$ python3 -q
>>> import numpy as np
>>> from numpy import linalg as LA
>>> np.set_printoptions(precision=3, suppress=True, linewidth=200)
>>> M = np.loadtxt("a.csv", delimiter=",")
>>> M
array([[2., 1., 0.],
       [0., 2., 1.],
       [0., 0., 2.]])
>>> # triangular: eigenvalues sit on the diagonal
>>> rng = np.random.default_rng(863)
>>> z = rng.permutation(3)
>>> z
array([2, 0, 1])
>>> Y = M[z][:, z]
>>> np.diag(Y)
array([2., 2., 2.])
>>> np.round(LA.det(Y), 3), round(LA.det(M[z]), 3)
(np.float64(8.0), np.float64(8.0))
>>> Y = np.array([[-3, -3], [-5, -4]])
>>> W2 = np.kron(Y, M)
>>> W2.shape
(6, 6)
>>> W2
array([[ -6.,  -3.,  -0.,  -6.,  -3.,  -0.],
       [ -0.,  -6.,  -3.,  -0.,  -6.,  -3.],
       [ -0.,  -0.,  -6.,  -0.,  -0.,  -6.],
       [-10.,  -5.,  -0.,  -8.,  -4.,  -0.],
       [ -0., -10.,  -5.,  -0.,  -8.,  -4.],
       [ -0.,  -0., -10.,  -0.,  -0.,  -8.]])
>>> round(float(LA.norm(W2, 2)), 3), round(float(LA.norm(Y, 2) * LA.norm(M, 2)), 3)
(21.184, 21.184)
>>> J = np.loadtxt("mat.csv", delimiter=",")
>>> J
array([[ 0.566,  0.102,  0.715,  0.625, -1.019],
       [ 1.383, -0.924, -0.844,  1.21 ,  0.292],
       [-0.059,  1.957,  0.643, -0.274,  1.005],
       [-0.164, -1.737,  0.914, -0.267, -0.223]])
>>> u = np.array([1, 2, 5])
>>> np.cross(J[2, :3], J[0, :3])
array([ 1.334,  0.406, -1.114])
>>> np.polyval(u, J[2])
array([ 4.885, 12.744,  6.699,  4.527,  8.02 ])
>>> Y = J + rng.integers(-2, 3, (4, 2)) @ rng.integers(-2, 3, (2, 5))
>>> Y
array([[ 1.566,  0.102,  2.715, -0.375, -0.019],
       [ 1.383, -0.924, -0.844,  1.21 ,  0.292],
       [-0.059, -0.043, -1.357,  2.726,  1.005],
       [-3.164,  0.263, -3.086, -0.267, -3.223]])
>>> Y - J
array([[ 1.,  0.,  2., -1.,  1.],
       [ 0.,  0.,  0.,  0.,  0.],
       [ 0., -2., -2.,  3.,  0.],
       [-3.,  2., -4.,  0., -3.]])
>>> W1 = np.array([[5, 5, 0, 3, 5],
...     [5, 2, 3, 1, 3],
...     [1, 3, 5, 3, 5],
...     [3, 1, 4, 0, 0],
...     [4, 3, 2, 3, 5]])
>>> b = np.array([1, -2, 0, -3, -2])
>>> act = np.maximum(J @ W1 + b, 0)
>>> (act > 0).mean(axis=0)
array([0.75, 0.75, 0.5 , 0.25, 0.25])
>>> W2 = np.array([[-2, -2], [-1, -2], [0, -2], [0, -2], [-1, 0]])
>>> W1 @ W2
array([[-20, -26],
       [-15, -22],
       [-10, -24],
       [ -7, -16],
       [-16, -24]])
>>> blk = np.stack([J, 5 * J, J[::-1]])
>>> (blk @ J.T).shape
(3, 4, 4)
>>> np.einsum("bij,cij->bc", blk, blk)
array([[ 16.631,  83.157,  -4.054],
       [ 83.157, 415.787, -20.268],
       [ -4.054, -20.268,  16.631]])
>>> LA.norm(blk, axis=(1, 2))
array([ 4.078, 20.391,  4.078])
>>> LA.matrix_rank(blk.reshape(3, -1))
np.int64(2)
